$ python3 -q
>>> import numpy as np
>>> np.set_printoptions(suppress=True, linewidth=200)
>>> rnd = lambda a: np.round(a, 1) + 0
>>> A2 = np.array([[2, -3, -1, -2, 2, -2],
...     [-1, 0, 0, -1, -3, -1],
...     [1, -1, 1, 1, 2, -2],
...     [-2, 3, -1, -2, 3, 2],
...     [1, 3, -1, 2, -3, -3],
...     [0, -2, -2, 3, 0, 0]])
>>> F = np.triu(A2, 1)
>>> F
array([[ 0, -3, -1, -2,  2, -2],
       [ 0,  0,  0, -1, -3, -1],
       [ 0,  0,  0,  1,  2, -2],
       [ 0,  0,  0,  0,  3,  2],
       [ 0,  0,  0,  0,  0, -3],
       [ 0,  0,  0,  0,  0,  0]])
>>> np.linalg.norm(F, axis=1).argmax()
np.int64(0)
>>> rnd(np.linalg.norm(F[2], 1)), rnd(np.linalg.norm(F[2], np.inf))
(np.float64(5.0), np.float64(2.0))
>>> rnd(np.linalg.norm(F, "nuc"))
np.float64(14.1)
>>> rnd(np.linalg.norm(F, 1)), rnd(np.linalg.norm(F, np.inf))
(np.float64(10.0), np.float64(10.0))
>>> rnd(np.linalg.norm(F, 2))
np.float64(5.4)
>>> F[2] @ F[0]
np.int64(6)
>>> left, sv, VT = np.linalg.svd(F)
>>> np.argmax(sv[:-1] / (sv[1:] + 1e-6)) + 1
np.int64(4)
>>> A2 = left[:, :4] @ np.diag(sv[:4]) @ VT[:4]
>>> rnd(np.linalg.norm(F - A2) / np.linalg.norm(F))
np.float64(0.0)
>>> rnd(np.linalg.norm(F - A2, 2)), rnd(sv[4])
(np.float64(0.0), np.float64(0.0))
>>> rnd(A2)
array([[ 0., -3., -1., -2.,  2., -2.],
       [ 0.,  0.,  0., -1., -3., -1.],
       [ 0.,  0.,  0.,  1.,  2., -2.],
       [ 0.,  0.,  0.,  0.,  3.,  2.],
       [ 0.,  0.,  0.,  0.,  0., -3.],
       [ 0.,  0.,  0.,  0.,  0.,  0.]])
>>> np.allclose(F[:-1].T @ np.linalg.lstsq(F[:-1].T, F[-1])[0], F[-1])
True
>>> rnd(np.trace(np.linalg.pinv(F) @ F))
np.float64(4.0)
>>> np.unique(F.round(6), axis=0).shape
(6, 6)
>>> np.abs(np.diag(np.linalg.qr(F)[1])) > 1e-9
array([False, False, False, False, False, False])
>>> M = np.vander(np.arange(7) - 1, 4, increasing=True)
>>> M
array([[  1,  -1,   1,  -1],
       [  1,   0,   0,   0],
       [  1,   1,   1,   1],
       [  1,   2,   4,   8],
       [  1,   3,   9,  27],
       [  1,   4,  16,  64],
       [  1,   5,  25, 125]])
>>> left, sv, VT = np.linalg.svd(M)
>>> rnd(sv)
array([146.7,   5.8,   1.7,   1.3])
>>> np.argmax(sv[:-1] / (sv[1:] + 1e-6)) + 1
np.int64(1)
>>> A2 = left[:, :1] @ np.diag(sv[:1]) @ VT[:1]
>>> rnd(np.linalg.norm(M - A2, 2)), rnd(sv[1])
(np.float64(5.8), np.float64(5.8))
>>> rnd(np.abs(M - A2).max())
np.float64(3.0)
>>> np.linalg.matrix_rank(M, rtol=0.05)
np.int64(1)
>>> np.linalg.matrix_rank(A2)
np.int64(1)
>>> proj = M @ np.linalg.solve(M.T @ M, M.T)
>>> rnd(np.diag(proj))
array([0.9, 0.5, 0.5, 0.3, 0.5, 0.5, 0.9])
>>> rnd(proj @ M[:, 3])
array([ -1.,   0.,   1.,   8.,  27.,  64., 125.])
>>> rnd(np.trace(proj))
np.float64(4.0)
>>> np.allclose(proj @ proj, proj)
True
>>> m1 = np.load("w.npy")
>>> m1
array([[-1.1, -0.1,  1.2,  0.6,  0. ],
       [ 0.2,  0.1,  0.8,  0.1,  0.2],
       [-1.3, -1.5,  2. , -1.3, -0.8],
       [-0.8, -2.3, -0.5,  0. , -0.9],
       [ 0. , -1.7,  0.2,  0. , -0.7],
       [-0.6,  0.5, -0.9, -0.6,  0.5],
       [ 0.1, -0.3,  0.8,  0.6,  1.8],
       [ 0.5, -1.2, -0.9, -0.1,  0.9]])
>>> vec = np.array([2, 0, 1, 2, 0])
>>> rhs = m1 @ vec
>>> rnd(np.linalg.pinv(m1) @ m1)
array([[1., 0., 0., 0., 0.],
       [0., 1., 0., 0., 0.],
       [0., 0., 1., 0., 0.],
       [0., 0., 0., 1., 0.],
       [0., 0., 0., 0., 1.]])
>>> rnd(np.linalg.solve(m1.T @ m1, m1.T @ rhs))
array([2., 0., 1., 2., 0.])
>>> rng = np.random.default_rng(38447)
>>> rhs = rhs + 0.3 * rng.normal(size=8)
>>> rnd(rhs)
array([ 0.1,  1.4, -3.4, -2. , -0.2, -3. ,  2.7, -0.3])
>>> c, *_ = np.linalg.lstsq(m1, rhs)
>>> c.round()
array([2., 0., 1., 2., 0.])
>>> rnd(np.linalg.norm(rhs - m1 @ c))
np.float64(0.5)
>>> rnd(m1.T @ (rhs - m1 @ c))
array([0., 0., 0., 0., 0.])
>>> rnd(c)
array([1.8, 0.1, 0.9, 2.1, 0.2])
>>> A2 = m1 + rng.integers(-2, 3, (8, 3)) @ rng.integers(-2, 3, (3, 5))
>>> rnd(A2)
array([[-6.1, -1.1, -1.8,  0.6, -4. ],
       [ 0.2, -2.9,  1.8,  0.1, -1.8],
       [-4.3,  1.5,  1. ,  4.7, -4.8],
       [-0.8,  0.7,  0.5,  6. , -2.9],
       [ 1. ,  2.3,  0.2,  2. ,  1.3],
       [ 2.4, -2.5,  0.1, -6.6,  4.5],
       [ 4.1,  3.7,  2.8,  2.6,  5.8],
       [-5.5, -9.2, -4.9, -8.1, -3.1]])
>>> rnd(A2 - m1)
array([[-5., -1., -3.,  0., -4.],
       [ 0., -3.,  1.,  0., -2.],
       [-3.,  3., -1.,  6., -4.],
       [ 0.,  3.,  1.,  6., -2.],
       [ 1.,  4.,  0.,  2.,  2.],
       [ 3., -3.,  1., -6.,  4.],
       [ 4.,  4.,  2.,  2.,  4.],
       [-6., -8., -4., -8., -4.]])
>>> rnd(np.linalg.svd(A2 - m1, compute_uv=False))
array([18.1, 13.7,  4.3,  0. ,  0. ])
>>> np.abs(A2 - m1).sum(axis=1)
array([13.,  6., 17., 12.,  9., 17., 16., 30.])
